$ python -q
>>> import numpy as np
>>> import numpy.linalg as la
>>> np.set_printoptions(suppress=True, linewidth=200)
>>> J = np.load("w.npy")
>>> J
array([[ -3.59,  -5.51,  -2.49],
       [ -3.85,  -4.2 ,  -3.8 ],
       [ -0.02, -10.98,   2.98],
       [ -3.36,  -6.7 ,  -1.3 ],
       [ -4.71,  -2.02,  -5.98],
       [ -0.28, -11.86,   3.86],
       [ -5.31,   0.16,  -8.16],
       [ -2.64,  -5.06,  -2.94],
       [ -0.92, -10.97,   2.97],
       [ -5.21,  -1.63,  -6.37],
       [ -6.71,  -0.53,  -7.47],
       [ -4.73,  -4.66,  -3.34],
       [ -4.62,  -2.88,  -5.12],
       [  1.2 , -13.79,   5.79],
       [ -5.82,  -0.92,  -7.08],
       [ -1.55,  -8.81,   0.81],
       [  0.11, -12.96,   4.96],
       [ -5.43,  -4.39,  -3.61],
       [ -6.08,  -2.7 ,  -5.3 ],
       [ -9.71,   2.81, -10.81],
       [ -1.25, -10.39,   2.39],
       [ -5.51,  -1.98,  -6.02],
       [ -5.28,  -4.  ,  -4.  ],
       [ -0.02, -10.59,   2.59],
       [ -2.96,  -9.93,   1.93],
       [ -3.96,  -4.66,  -3.34],
       [ -3.64,  -4.9 ,  -3.1 ],
       [ -5.5 ,  -2.8 ,  -5.2 ],
       [  0.34, -12.46,   4.46],
       [ -4.14,  -3.39,  -4.61],
       [ -0.76, -12.09,   4.09],
       [ -1.7 ,  -9.01,   1.01],
       [ -3.56,  -6.09,  -1.91],
       [ -6.82,  -0.65,  -7.35],
       [ -1.09,  -9.22,   1.22]])
>>> dist = la.norm(J[:, None] - J[None], axis=-1)
>>> dist[0].round(6).argsort(kind="stable")[:4]
array([ 0, 32, 26,  7])
>>> (dist + 1e9 * np.eye(35)).round(6).argmin(axis=1)
array([32, 25, 23, 32,  9, 30, 14, 26, 20, 21, 33, 25, 29, 16, 10, 31, 28, 22, 27, 10,  8,  9, 17,  2, 31, 26, 25, 18, 16, 12,  5, 15,  0, 10, 31])
>>> dist.mean(axis=1).argmax()
np.int64(19)
>>> data = np.load("sample4.npy")
>>> data.round(2)
array([[ 2.12,  1.38, -1.2 ,  1.08],
       [-1.41,  2.05,  1.04,  1.32],
       [ 0.71,  1.52,  0.91, -2.32],
       [-1.41,  0.78, -2.38, -0.85]])
>>> rng = np.random.default_rng(24139)
>>> B = data + rng.integers(-2, 3, (4, 1)) @ rng.integers(-2, 3, (1, 4))
>>> B.round(2)
array([[ 2.12,  1.38,  2.8 ,  3.08],
       [-1.41,  2.05, -0.96,  0.32],
       [ 0.71,  1.52,  0.91, -2.32],
       [-1.41,  0.78, -2.38, -0.85]])
>>> la.matrix_rank(B - data, tol=1e-8)
np.int64(1)
>>> np.allclose(data @ data.T, data.T @ data)
True
>>> q, V = la.qr(data[:, :1])[0], la.qr(data[:, 1:])[0]
>>> sig = la.svd(q.T @ V, compute_uv=False)
>>> (sig > 0.9).sum()
np.int64(0)
>>> np.degrees(np.arccos(sig.clip(0, 1)))
array([90.])
>>> round(float(la.norm(q @ q.T - V @ V.T, 2)), 2)
1.0
>>> feats = np.loadtxt("arr.csv", delimiter=",")
>>> feats.round(2)
array([[-12.48,  -2.75,   4.65, -13.23,   6.34],
       [-12.48,  -2.75,   4.65, -13.23,   6.34],
       [ -1.35, -14.24,  -6.91,   8.26,  -8.91],
       [  3.08,  15.17,   6.57,  -6.82,   8.41],
       [ -8.48, -16.5 ,  -4.63,   1.18,  -5.76],
       [-12.65,  -3.22,   4.48, -13.11,   6.13],
       [ 10.39,  16.12,   3.49,   1.4 ,   4.23],
       [-11.4 , -15.6 ,  -2.72,  -2.99,  -3.21],
       [ 11.29,  15.67,   2.81,   2.8 ,   3.33],
       [-12.93,  -4.04,   4.18, -12.88,   5.75],
       [ -4.37,   9.65,   7.27, -12.01,   9.52],
       [ -5.59,   8.36,   7.18, -12.58,   9.43],
       [ 13.92,   9.82,  -1.59,  10.06,  -2.43],
       [  5.96,  16.22,   5.71,  -4.05,   7.23],
       [ -7.29,   6.32,   6.93, -13.23,   9.15],
       [-10.59, -16.04,  -3.35,  -1.7 ,  -4.05],
       [ -0.91,  12.7 ,   7.2 ,  -9.93,   9.34],
       [  0.25, -13.19,  -7.14,   9.47,  -9.24],
       [-13.9 , -10.49,   1.22,  -9.56,   1.95]])
>>> vec = np.array([2, 3, 0, 2, 3])
>>> h1 = np.maximum(feats @ vec, 0)
>>> h1.round(2)
array([ 0.  ,  0.  ,  0.  , 63.27,  0.  ,  0.  , 84.66,  0.  , 85.21,  0.  , 24.78, 17.04, 70.14, 74.18,  5.36,  0.  , 44.44,  0.  ,  0.  ])
>>> np.round(np.maximum(feats @ vec, 0) - np.maximum(-feats @ vec, 0), 2)
array([-40.63, -40.62, -55.6 ,  63.27, -81.36, -42.8 ,  84.66, -85.21,  85.21, -46.48,  24.78,  17.04,  70.14,  74.18,   5.36, -84.85,  44.44, -47.87, -72.55])
>>> np.round(np.tanh(feats @ vec), 2)
array([-1., -1., -1.,  1., -1., -1.,  1., -1.,  1., -1.,  1.,  1.,  1.,  1.,  1., -1.,  1., -1., -1.])
>>> np.flatnonzero(h1 > 1e-9)
array([ 3,  6,  8, 10, 11, 12, 13, 14, 16])
>>> dist = la.norm(feats[:, None] - feats[None], axis=-1)
>>> dist[7].round(6).argsort(kind="stable")[:4]
array([ 7, 15,  4, 18])
>>> dist.shape
(19, 19)
>>> la.matrix_rank(dist ** 2)
np.int64(3)
>>> dist.mean(axis=1).argmax()
np.int64(12)
>>> gram = feats.T @ feats
>>> (feats @ feats.T).shape
(19, 19)
>>> la.matrix_rank(gram)
np.int64(2)
>>> np.round(la.eigvalsh(gram)[::-1], 2) + 0
array([4104.75, 3495.25,    0.  ,    0.  ,    0.  ])
>>> W = np.array([[1, 7, -9, -2, -4],
...     [-5, -1, -1, -8, 6],
...     [9, -5, -6, -9, -4],
...     [9, -7, 7, -1, -1],
...     [-8, 8, -7, -7, -1]])
>>> c = np.array([3, 5, 5, 3, 3])
>>> hid = np.maximum(feats @ W + c, 0)
>>> (hid > 0).astype(int)
array([[0, 1, 0, 0, 1],
       [0, 1, 0, 0, 1],
       [1, 0, 1, 1, 0],
       [0, 1, 0, 0, 1],
       [1, 0, 1, 1, 0],
       [0, 1, 0, 0, 1],
       [0, 1, 0, 0, 1],
       [1, 0, 1, 1, 0],
       [0, 1, 0, 0, 1],
       [0, 1, 0, 0, 1],
       [0, 1, 0, 0, 1],
       [0, 1, 0, 0, 1],
       [1, 1, 0, 0, 1],
       [0, 1, 0, 0, 1],
       [0, 1, 0, 0, 1],
       [1, 0, 1, 1, 0],
       [0, 1, 0, 0, 1],
       [1, 0, 1, 1, 0],
       [0, 0, 1, 1, 0]])
>>> C = np.array([[0, 0], [0, 3], [3, 5], [0, 5], [2, 1]])
>>> (hid @ C).round(6).argmax(axis=1)
array([1, 1, 1, 1, 1, 1, 1, 1, 1, 1, 1, 1, 1, 1, 1, 1, 1, 1, 1])
>>> F = np.array([[-2, 0, 0, 0, 0, 0, 0],
...     [0, 2, 0, 0, 0, 0, 0],
...     [3, 0, -5, 0, 0, 0, 0],
...     [3, -4, -5, -3, 0, 0, 0],
...     [-2, -3, 2, -1, 2, 0, 0],
...     [-3, -3, 5, 5, -5, 4, 0],
...     [0, 4, 5, 4, -4, 1, 0]])
>>> # rank 6
>>> z = rng.permutation(7)
>>> z
array([0, 2, 5, 3, 1, 6, 4])
>>> B = F[z][:, z]
>>> np.round(np.sort(np.abs(la.eigvals(B))), 2)
array([0., 2., 2., 2., 3., 4., 5.])
>>> B = np.array([[-3, 3, 3, 0, -2],
...     [-1, 0, -1, 0, -3],
...     [-3, -1, -1, -1, 1],
...     [3, 3, 3, -2, -3],
...     [2, -2, 2, 2, 2]])
>>> mat = B - B.T
>>> mat
array([[ 0,  4,  6, -3, -4],
       [-4,  0,  0, -3, -1],
       [-6,  0,  0, -4, -1],
       [ 3,  3,  4,  0, -5],
       [ 4,  1,  1,  5,  0]])
>>> left, sig, Vh = la.svd(mat)
>>> V = Vh[:(sig > 1e-8).sum()]
>>> vec = mat[3] + 3 * mat[2] + rng.integers(2) * np.eye(5)[0]
>>> vec
array([-15.,   3.,   4., -12.,  -8.])
>>> round(la.norm(vec - V.T @ V @ vec), 2)
np.float64(0.0)
>>> np.allclose(V.T @ V @ vec, vec)
True
>>> np.round(np.diag(V.T @ V), 2)
array([1.  , 0.31, 0.71, 0.99, 0.99])
>>> Ac = feats - feats.mean(axis=0)
>>> V = la.svd(Ac)[2][:2]
>>> B = Ac - Ac @ V.T @ V
>>> np.round((Ac @ V.T).std(axis=0), 2)
array([14.6 , 11.72])
>>> la.norm(B, axis=1).round(6).argmax()
np.int64(0)
>>> np.round(la.norm(mat, 2) / la.norm(mat), 2)
np.float64(0.7)
>>> np.argsort(-la.norm(mat, axis=0).round(6), kind="stable")[:3]
array([0, 3, 2])
>>> la.matrix_rank(mat, rtol=0.1)
np.int64(4)
